$ python3 -q
>>> import numpy as np
>>> from numpy import linalg as LA
>>> np.set_printoptions(precision=2, suppress=True, linewidth=100, legacy="1.25")
>>> A = np.load("mat.npy")
>>> A
array([[ 1.16,  2.2 ,  0.6 ,  1.36, -0.76,  1.08,  1.78,  1.36],
       [-0.74, -1.6 , -0.75, -0.79,  0.49, -0.87, -1.27, -1.39],
       [ 1.62,  2.64,  0.03,  2.07, -1.05,  1.11,  2.19,  0.75],
       [ 0.28,  0.02, -0.81,  0.53, -0.17, -0.21,  0.08, -1.03],
       [ 1.24,  1.12, -1.66,  1.94, -0.78,  0.02,  1.06, -1.82],
       [-0.52, -0.96, -0.22, -0.62,  0.34, -0.46, -0.78, -0.54],
       [ 1.88,  2.74, -0.57,  2.53, -1.21,  0.99,  2.32,  0.01],
       [ 0.6 ,  1.02,  0.09,  0.75, -0.39,  0.45,  0.84,  0.39],
       [-0.04, -0.6 , -1.  ,  0.16,  0.04, -0.52, -0.42, -1.44],
       [-1.24,  0.02,  3.79, -2.39,  0.75,  1.03, -0.28,  4.85],
       [-0.88, -0.66,  1.43, -1.43,  0.55,  0.11, -0.66,  1.65],
       [-0.48, -1.12, -0.64, -0.48,  0.32, -0.64, -0.88, -1.12]])
>>> U, sv, Vh = LA.svd(A)
>>> np.argmax(sv[:-1] / (sv[1:] + 1e-6)) + 1
2
>>> A2 = U[:, :2] @ np.diag(sv[:2]) @ Vh[:2]
>>> A2
array([[ 1.16,  2.2 ,  0.6 ,  1.36, -0.76,  1.08,  1.78,  1.36],
       [-0.74, -1.6 , -0.75, -0.79,  0.49, -0.87, -1.27, -1.39],
       [ 1.62,  2.64,  0.03,  2.07, -1.05,  1.11,  2.19,  0.75],
       [ 0.28,  0.02, -0.81,  0.53, -0.17, -0.21,  0.08, -1.03],
       [ 1.24,  1.12, -1.66,  1.94, -0.78,  0.02,  1.06, -1.82],
       [-0.52, -0.96, -0.22, -0.62,  0.34, -0.46, -0.78, -0.54],
       [ 1.88,  2.74, -0.57,  2.53, -1.21,  0.99,  2.32,  0.01],
       [ 0.6 ,  1.02,  0.09,  0.75, -0.39,  0.45,  0.84,  0.39],
       [-0.04, -0.6 , -1.  ,  0.16,  0.04, -0.52, -0.42, -1.44],
       [-1.24,  0.02,  3.79, -2.39,  0.75,  1.03, -0.28,  4.85],
       [-0.88, -0.66,  1.43, -1.43,  0.55,  0.11, -0.66,  1.65],
       [-0.48, -1.12, -0.64, -0.48,  0.32, -0.64, -0.88, -1.12]])
